$ ipython --no-banner

In [1]: import numpy as np

In [2]: from numpy import linalg as LA

In [3]: np.set_printoptions(suppress=True, linewidth=200)

In [4]: M = np.array([[0.5, 0.4, 1.3, 0.0, 0.4, 0.9, 0.8, -1.2],
   ...:     [0.6, 0.3, 1.4, -0.1, -1.2, 1.0, -0.5, -2.1],
   ...:     [-0.7, -0.2, 0.1, -0.7, -1.0, 0.7, 0.2, 0.0],
   ...:     [1.2, 0.2, 0.3, 0.4, -0.4, 2.0, -0.1, 0.5]])

In [5]: M[:, 4] *= 5

In [6]: print(M)
[[ 0.5  0.4  1.3  0.   2.   0.9  0.8 -1.2]
 [ 0.6  0.3  1.4 -0.1 -6.   1.  -0.5 -2.1]
 [-0.7 -0.2  0.1 -0.7 -5.   0.7  0.2  0. ]
 [ 1.2  0.2  0.3  0.4 -2.   2.  -0.1  0.5]]

In [7]: M @ M
Traceback (most recent call last):
  Cell In[7], line 1
    M @ M
ValueError: matmul: Input operand 1 has a mismatch in its core dimension 0, with gufunc signature (n?,k),(k,m?)->(n?,m?) (size 4 is different from 8)


In [8]: gram = M.T @ M

In [9]: print(np.round(np.diag(gram), 3))
[ 2.54  0.33  3.75  0.66 69.    6.3   0.94  6.1 ]

In [10]: print(np.round(LA.svd(M, compute_uv=False) ** 2, 3))
[73.763  9.619  4.77   1.469]

In [11]: print((M @ M.T).shape)
(4, 4)

In [12]: print(np.trace(gram), (M ** 2).sum())
89.62 89.62

In [13]: ang = np.radians(69)

In [14]: Rm = np.eye(8)

In [15]: Rm[4, 4] = Rm[1, 1] = np.cos(ang)

In [16]: Rm[4, 1], Rm[1, 4] = -np.sin(ang), np.sin(ang)

In [17]: print(Rm.round(3))
[[ 1.     0.     0.     0.     0.     0.     0.     0.   ]
 [ 0.     0.358  0.     0.     0.934  0.     0.     0.   ]
 [ 0.     0.     1.     0.     0.     0.     0.     0.   ]
 [ 0.     0.     0.     1.     0.     0.     0.     0.   ]
 [ 0.    -0.934  0.     0.     0.358  0.     0.     0.   ]
 [ 0.     0.     0.     0.     0.     1.     0.     0.   ]
 [ 0.     0.     0.     0.     0.     0.     1.     0.   ]
 [ 0.     0.     0.     0.     0.     0.     0.     1.   ]]

In [18]: B = M @ Rm.T

In [19]: print(np.round(LA.svd(M, compute_uv=False), 3), np.round(LA.svd(B, compute_uv=False), 3))
[8.589 3.101 2.184 1.212] [8.589 3.101 2.184 1.212]

In [20]: print(round(float(LA.norm(M)), 3))
9.467

In [21]: print(np.round(M - M[0], 3))
[[ 0.   0.   0.   0.   0.   0.   0.   0. ]
 [ 0.1 -0.1  0.1 -0.1 -8.   0.1 -1.3 -0.9]
 [-1.2 -0.6 -1.2 -0.7 -7.  -0.2 -0.6  1.2]
 [ 0.7 -0.2 -1.   0.4 -4.   1.1 -0.9  1.7]]

In [22]: print(np.round(M.sum(axis=0), 3))
[  1.6   0.7   3.1  -0.4 -11.    4.6   0.4  -2.8]

In [23]: print(np.round(LA.svd(M, compute_uv=False), 3))
[8.589 3.101 2.184 1.212]

In [24]: print(np.round(np.diff(M, axis=0), 3))
[[ 0.1 -0.1  0.1 -0.1 -8.   0.1 -1.3 -0.9]
 [-1.3 -0.5 -1.3 -0.6  1.  -0.3  0.7  2.1]
 [ 1.9  0.4  0.2  1.1  3.   1.3 -0.3  0.5]]

In [25]: print(LA.matrix_rank(M))
4

In [26]: print(np.count_nonzero(M))
30

In [27]: print(np.abs(M).max())
6.0

In [28]: M[4]
Traceback (most recent call last):
  Cell In[28], line 1
    M[4]
IndexError: index 4 is out of bounds for axis 0 with size 4


In [29]: print(M.shape)
(4, 8)

In [30]: B = np.array([[3, 0], [3, 1]])

In [31]: Z = np.array([[-2, -3, 1], [1, 0, 2], [2, -1, -3]])

In [32]: X = np.kron(B, Z)

In [33]: print(X)
[[-6 -9  3  0  0  0]
 [ 3  0  6  0  0  0]
 [ 6 -3 -9  0  0  0]
 [-6 -9  3 -2 -3  1]
 [ 3  0  6  1  0  2]
 [ 6 -3 -9  2 -1 -3]]

In [34]: rng = np.random.default_rng(84468)

In [35]: lab = rng.permutation(6)

In [36]: print(lab)
[4 1 3 5 0 2]

In [37]: B = X[lab][:, lab]

In [38]: print(np.diag(B))
[ 0  0 -2 -3 -6 -9]

In [39]: print(np.allclose(B, X))
False

In [40]: blk = np.stack([X, 4 * X, X[::-1]])

In [41]: print(LA.matrix_rank(blk))
[6 6 6]

In [42]: print(blk.shape)
(3, 6, 6)

In [43]: x = np.array([3, 0, 0, 2, -1, -1])

In [44]: h1 = np.maximum(X @ x, 0)

In [45]: print(X * (h1 > 1e-9)[:, None])
[[ 0  0  0  0  0  0]
 [ 3  0  6  0  0  0]
 [ 6 -3 -9  0  0  0]
 [ 0  0  0  0  0  0]
 [ 3  0  6  1  0  2]
 [ 6 -3 -9  2 -1 -3]]

In [46]: print(np.flatnonzero(h1 > 1e-9))
[1 2 4 5]

In [47]: print(h1)
[ 0  9 18  0  9 26]

In [48]: print(np.maximum(X @ x, 0) - np.maximum(-X @ x, 0))
[-18   9  18 -20   9  26]

In [49]: print(np.maximum(X @ (3 * x), 0))
[ 0 27 54  0 27 78]

In [50]: F = np.array([[-1.0, -2.0, 0.0], [-2.0, 2.0, -2.0], [0.0, -2.0, 0.0]])

In [51]: # symmetric, so the eigenvalues are real

In [52]: B = np.array([[8, 1, 5], [4, 2, 4]])

In [53]: Z = np.kron(B, F)

In [54]: print(round(LA.norm(Z, 2), 3), np.round(LA.norm(B, 2) * LA.norm(F, 2), 3))
42.869 42.869

In [55]: E = np.array([[1, 1, 0, 1, 2, 2, 1],
    ...:     [0, 3, 1, 2, 2, 2, 2],
    ...:     [3, 3, 0, 3, 2, 1, 3],
    ...:     [3, 3, 0, 2, 3, 3, 2],
    ...:     [3, 2, 2, 3, 2, 1, 2],
    ...:     [3, 2, 1, 3, 2, 3, 0],
    ...:     [0, 0, 0, 1, 3, 3, 2]])

In [56]: print(E)
[[1 1 0 1 2 2 1]
 [0 3 1 2 2 2 2]
 [3 3 0 3 2 1 3]
 [3 3 0 2 3 3 2]
 [3 2 2 3 2 1 2]
 [3 2 1 3 2 3 0]
 [0 0 0 1 3 3 2]]

In [57]: x = np.array([2, 3, 8, 7, -6, 6, 0])

In [58]: y = E @ x

In [59]: print(y)
[12 31 30 29 43 47  7]

In [60]: print(np.round(LA.solve(E, y + E[:, 5]), 3) + 0)
[ 2.  3.  8.  7. -6.  7.  0.]

In [61]: print(np.round(LA.solve(E, E[:, 1]), 3) + 0)
[0. 1. 0. 0. 0. 0. 0.]
